$ ipython --no-banner

In [1]: import numpy as np

In [2]: np.set_printoptions(precision=2, suppress=True, linewidth=140)

In [3]: K = np.load("run0.npy")

In [4]: K
Out[4]: 
array([[2, 0, 0, 0],
       [3, 2, 0, 0],
       [2, 2, 3, 0],
       [2, 2, 0, 1]])

In [5]: K @ K
Out[5]: 
array([[ 4,  0,  0,  0],
       [12,  4,  0,  0],
       [16, 10,  9,  0],
       [12,  6,  0,  1]])

In [6]: (K - K.T) / 2
Out[6]: 
array([[ 0. , -1.5, -1. , -1. ],
       [ 1.5,  0. , -1. , -1. ],
       [ 1. ,  1. ,  0. ,  0. ],
       [ 1. ,  1. ,  0. ,  0. ]])

In [7]: np.linalg.matrix_power(K, 2)
Out[7]: 
array([[ 4,  0,  0,  0],
       [12,  4,  0,  0],
       [16, 10,  9,  0],
       [12,  6,  0,  1]])

In [8]: np.allclose(K, K.T)
Out[8]: False

In [9]: F = np.diag(5 * np.array([2, 2, -2, -2, 2])) + np.array([[7, 2, 2, 5, 6],
   ...:     [2, 4, 1, 4, 4],
   ...:     [0, 7, 9, 1, 3],
   ...:     [8, 2, 2, 9, 0],
   ...:     [7, 1, 9, 0, 7]])

In [10]: F
Out[10]: 
array([[17,  2,  2,  5,  6],
       [ 2, 14,  1,  4,  4],
       [ 0,  7, -1,  1,  3],
       [ 8,  2,  2, -1,  0],
       [ 7,  1,  9,  0, 17]])

In [11]: rng = np.random.default_rng(80264)

In [12]: z = rng.permutation(5)

In [13]: M2 = F[:, z] * rng.choice([-1, 1], 5)

In [14]: M2
Out[14]: 
array([[  2, -17,  -2,  -6,   5],
       [ 14,  -2,  -1,  -4,   4],
       [  7,   0,   1,  -3,   1],
       [  2,  -8,  -2,   0,  -1],
       [  1,  -7,  -9, -17,   0]])

In [15]: U, _, Vt = np.linalg.svd(F.T @ M2)

In [16]: np.round(np.linalg.lstsq(F, M2)[0], 2) + 0
Out[16]: 
array([[ 0., -1.,  0.,  0.,  0.],
       [ 1.,  0.,  0.,  0.,  0.],
       [ 0.,  0., -1.,  0.,  0.],
       [ 0.,  0.,  0.,  0.,  1.],
       [ 0.,  0.,  0., -1.,  0.]])

In [17]: z
Out[17]: array([1, 0, 2, 4, 3])

In [18]: O, Rm = np.linalg.qr(F)

In [19]: np.round(O.T @ O, 2) + 0
Out[19]: 
array([[1., 0., 0., 0., 0.],
       [0., 1., 0., 0., 0.],
       [0., 0., 1., 0., 0.],
       [0., 0., 0., 1., 0.],
       [0., 0., 0., 0., 1.]])

In [20]: np.allclose(Rm.T @ Rm, F.T @ F)
Out[20]: True

In [21]: np.abs(np.diag(Rm))
Out[21]: array([20.15, 15.37,  7.64,  3.21,  4.53])

In [22]: np.trace(O @ O.T)
Out[22]: np.float64(5.0)

In [23]: np.round(O @ Rm, 2) + 0
Out[23]: 
array([[17.,  2.,  2.,  5.,  6.],
       [ 2., 14.,  1.,  4.,  4.],
       [ 0.,  7., -1.,  1.,  3.],
       [ 8.,  2.,  2., -1.,  0.],
       [ 7.,  1.,  9.,  0., 17.]])

In [24]: Rm.round(2) + 0
Out[24]: 
array([[-20.15,  -4.22,  -5.71,  -4.22, -11.37],
       [  0.  , -15.37,   0.  ,  -3.46,  -3.78],
       [  0.  ,   0.  ,   7.64,  -1.71,  13.23],
       [  0.  ,   0.  ,   0.  ,   3.21,   3.3 ],
       [  0.  ,   0.  ,   0.  ,   0.  ,   4.53]])

In [25]: round(float(np.abs(np.linalg.eigvals(Rm)).max()), 2)
Out[25]: 20.15

In [26]: np.allclose(Rm @ Rm.T, Rm.T @ Rm)
Out[26]: False

In [27]: round(float(np.trace(Rm)), 2)
Out[27]: -20.13

In [28]: A = np.array([[0.38, 1.81, -1.7, 0.85],
    ...:     [-0.59, 1.57, -1.76, 1.22],
    ...:     [-0.01, 2.19, -2.42, 1.17],
    ...:     [-0.21, 2.53, -2.23, 0.78],
    ...:     [-0.02, 2.48, -1.71, 1.12],
    ...:     [0.73, 1.96, -1.61, 0.97],
    ...:     [-0.04, 1.68, -1.73, 0.75],
    ...:     [-0.09, 1.7, -2.54, 1.2],
    ...:     [-2.34, 1.18, -1.29, 1.12],
    ...:     [-1.89, 1.0, -0.87, 0.92],
    ...:     [-2.21, 0.62, -1.24, 0.69],
    ...:     [-2.21, 0.75, -0.96, 1.07],
    ...:     [-1.95, 0.61, -0.99, 1.27],
    ...:     [-2.21, 0.88, -1.05, 1.13],
    ...:     [-1.6, 1.47, -0.96, 1.16],
    ...:     [-2.24, 1.19, -1.35, 0.5]])

In [29]: A
Out[29]: 
array([[ 0.38,  1.81, -1.7 ,  0.85],
       [-0.59,  1.57, -1.76,  1.22],
       [-0.01,  2.19, -2.42,  1.17],
       [-0.21,  2.53, -2.23,  0.78],
       [-0.02,  2.48, -1.71,  1.12],
       [ 0.73,  1.96, -1.61,  0.97],
       [-0.04,  1.68, -1.73,  0.75],
       [-0.09,  1.7 , -2.54,  1.2 ],
       [-2.34,  1.18, -1.29,  1.12],
       [-1.89,  1.  , -0.87,  0.92],
       [-2.21,  0.62, -1.24,  0.69],
       [-2.21,  0.75, -0.96,  1.07],
       [-1.95,  0.61, -0.99,  1.27],
       [-2.21,  0.88, -1.05,  1.13],
       [-1.6 ,  1.47, -0.96,  1.16],
       [-2.24,  1.19, -1.35,  0.5 ]])

In [30]: x = np.array([3, -5, 7, 0])

In [31]: rhs = A @ x

In [32]: np.round(np.linalg.pinv(A) @ A, 2) + 0
Out[32]: 
array([[1., 0., 0., 0.],
       [0., 1., 0., 0.],
       [0., 0., 1., 0.],
       [0., 0., 0., 1.]])

In [33]: rhs = rhs + 0.1 * rng.normal(size=16)

In [34]: rhs
Out[34]: array([-20.  , -21.97, -28.  , -28.95, -24.33, -18.92, -20.65, -26.67, -21.81, -16.76, -18.48, -17.02, -15.91, -18.34, -18.86, -22.12])

In [35]: beta, *_ = np.linalg.lstsq(A, rhs)

In [36]: beta.round(2) + 0
Out[36]: array([ 2.97, -4.91,  7.12,  0.  ])

In [37]: beta.round()
Out[37]: array([ 3., -5.,  7., -0.])

In [38]: round(np.linalg.norm(rhs - A @ beta), 2)
Out[38]: np.float64(0.24)

In [39]: np.round(A.T @ (rhs - A @ beta), 2) + 0
Out[39]: array([0., 0., 0., 0.])

In [40]: hat = A @ np.linalg.solve(A.T @ A, A.T)

In [41]: hat @ A[:, 1]
Out[41]: array([1.81, 1.57, 2.19, 2.53, 2.48, 1.96, 1.68, 1.7 , 1.18, 1.  , 0.62, 0.75, 0.61, 0.88, 1.47, 1.19])

In [42]: np.diag(hat)
Out[42]: array([0.12, 0.14, 0.2 , 0.38, 0.36, 0.22, 0.1 , 0.5 , 0.15, 0.14, 0.28, 0.16, 0.31, 0.16, 0.29, 0.48])

In [43]: O, vecs = np.linalg.qr(A[:, :1])[0], np.linalg.qr(A[:, 1:])[0]

In [44]: s = np.linalg.svd(O.T @ vecs, compute_uv=False)

In [45]: s
Out[45]: array([0.81])

In [46]: np.degrees(np.arccos(s.clip(0, 1)))
Out[46]: array([36.25])

In [47]: G = np.cov(A, rowvar=False)

In [48]: np.linalg.eigvalsh(G)[::-1]
Out[48]: array([1.76, 0.12, 0.07, 0.05])

In [49]: np.polyfit(A[:, 3], A[:, 1], 1)
Out[49]: array([0.01, 1.47])

In [50]: np.round(np.corrcoef(A[:, 3], A[:, 1])[0, 1], 2)
Out[50]: np.float64(0.0)

In [51]: np.round(np.corrcoef(A.T), 2) + 0
Out[51]: 
array([[ 1.  ,  0.84, -0.75,  0.05],
       [ 0.84,  1.  , -0.76,  0.  ],
       [-0.75, -0.76,  1.  , -0.03],
       [ 0.05,  0.  , -0.03,  1.  ]])

In [52]: G.round(2) + 0
Out[52]: 
array([[ 1.28,  0.59, -0.45,  0.01],
       [ 0.59,  0.39, -0.25,  0.  ],
       [-0.45, -0.25,  0.28,  0.  ],
       [ 0.01,  0.  ,  0.  ,  0.05]])

In [53]: np.argwhere(np.triu(np.abs(np.corrcoef(A.T)) > 0.8, 1))
Out[53]: array([[0, 1]])

In [54]: np.argsort(-A.std(axis=0).round(6), kind="stable")
Out[54]: array([0, 1, 2, 3])

In [55]: np.median(A, axis=0)
Out[55]: array([-1.09,  1.52, -1.48,  1.1 ])

In [56]: A.std(axis=0)
Out[56]: array([1.09, 0.6 , 0.52, 0.22])

In [57]: G.shape
Out[57]: (4, 4)

In [58]: arr = np.load("layer6.npy")

In [59]: arr
Out[59]: 
array([[2., 1., 0., 0., 0., 0., 0.],
       [0., 2., 1., 0., 0., 0., 0.],
       [0., 0., 2., 1., 0., 0., 0.],
       [0., 0., 0., 2., 1., 0., 0.],
       [0., 0., 0., 0., 2., 1., 0.],
       [0., 0., 0., 0., 0., 2., 1.],
       [0., 0., 0., 0., 0., 0., 2.]])

In [60]: t3 = np.stack([arr, 2 * arr, arr[::-1]])

In [61]: np.linalg.det(t3)
Out[61]: array([  128., 16384.,  -128.])

In [62]: np.einsum("bij,cij->bc", t3, t3)
Out[62]: 
array([[ 34.,  68.,   5.],
       [ 68., 136.,  10.],
       [  5.,  10.,  34.]])

In [63]: (arr + arr.T) / 2
Out[63]: 
array([[2. , 0.5, 0. , 0. , 0. , 0. , 0. ],
       [0.5, 2. , 0.5, 0. , 0. , 0. , 0. ],
       [0. , 0.5, 2. , 0.5, 0. , 0. , 0. ],
       [0. , 0. , 0.5, 2. , 0.5, 0. , 0. ],
       [0. , 0. , 0. , 0.5, 2. , 0.5, 0. ],
       [0. , 0. , 0. , 0. , 0.5, 2. , 0.5],
       [0. , 0. , 0. , 0. , 0. , 0.5, 2. ]])

In [64]: np.round(np.linalg.det(arr), 2)
Out[64]: np.float64(128.0)

In [65]: arr @ arr
Out[65]: 
array([[4., 4., 1., 0., 0., 0., 0.],
       [0., 4., 4., 1., 0., 0., 0.],
       [0., 0., 4., 4., 1., 0., 0.],
       [0., 0., 0., 4., 4., 1., 0.],
       [0., 0., 0., 0., 4., 4., 1.],
       [0., 0., 0., 0., 0., 4., 4.],
       [0., 0., 0., 0., 0., 0., 4.]])

In [66]: round(float(np.abs(np.linalg.eigvals(arr)).max()), 2)
Out[66]: 2.0

In [67]: (arr - arr.T) / 2
Out[67]: 
array([[ 0. ,  0.5,  0. ,  0. ,  0. ,  0. ,  0. ],
       [-0.5,  0. ,  0.5,  0. ,  0. ,  0. ,  0. ],
       [ 0. , -0.5,  0. ,  0.5,  0. ,  0. ,  0. ],
       [ 0. ,  0. , -0.5,  0. ,  0.5,  0. ,  0. ],
       [ 0. ,  0. ,  0. , -0.5,  0. ,  0.5,  0. ],
       [ 0. ,  0. ,  0. ,  0. , -0.5,  0. ,  0.5],
       [ 0. ,  0. ,  0. ,  0. ,  0. , -0.5,  0. ]])

In [68]: np.allclose(arr, arr.T)
Out[68]: False

In [69]: np.sort(np.abs(np.linalg.eigvals(arr)))
Out[69]: array([2., 2., 2., 2., 2., 2., 2.])

In [70]: M2 = np.linalg.inv(arr)

In [71]: np.allclose(M2, arr.T)
Out[71]: False

In [72]: M2
Out[72]: 
array([[ 0.5 , -0.25,  0.12, -0.06,  0.03, -0.02,  0.01],
       [ 0.  ,  0.5 , -0.25,  0.12, -0.06,  0.03, -0.02],
       [ 0.  ,  0.  ,  0.5 , -0.25,  0.12, -0.06,  0.03],
       [ 0.  ,  0.  ,  0.  ,  0.5 , -0.25,  0.12, -0.06],
       [ 0.  ,  0.  ,  0.  ,  0.  ,  0.5 , -0.25,  0.12],
       [ 0.  ,  0.  ,  0.  ,  0.  ,  0.  ,  0.5 , -0.25],
       [ 0.  ,  0.  ,  0.  ,  0.  ,  0.  ,  0.  ,  0.5 ]])

In [73]: round(np.linalg.cond(arr), 2)
Out[73]: np.float64(2.64)

In [74]: np.round(np.linalg.det(arr) * np.linalg.det(M2), 2)
Out[74]: np.float64(1.0)
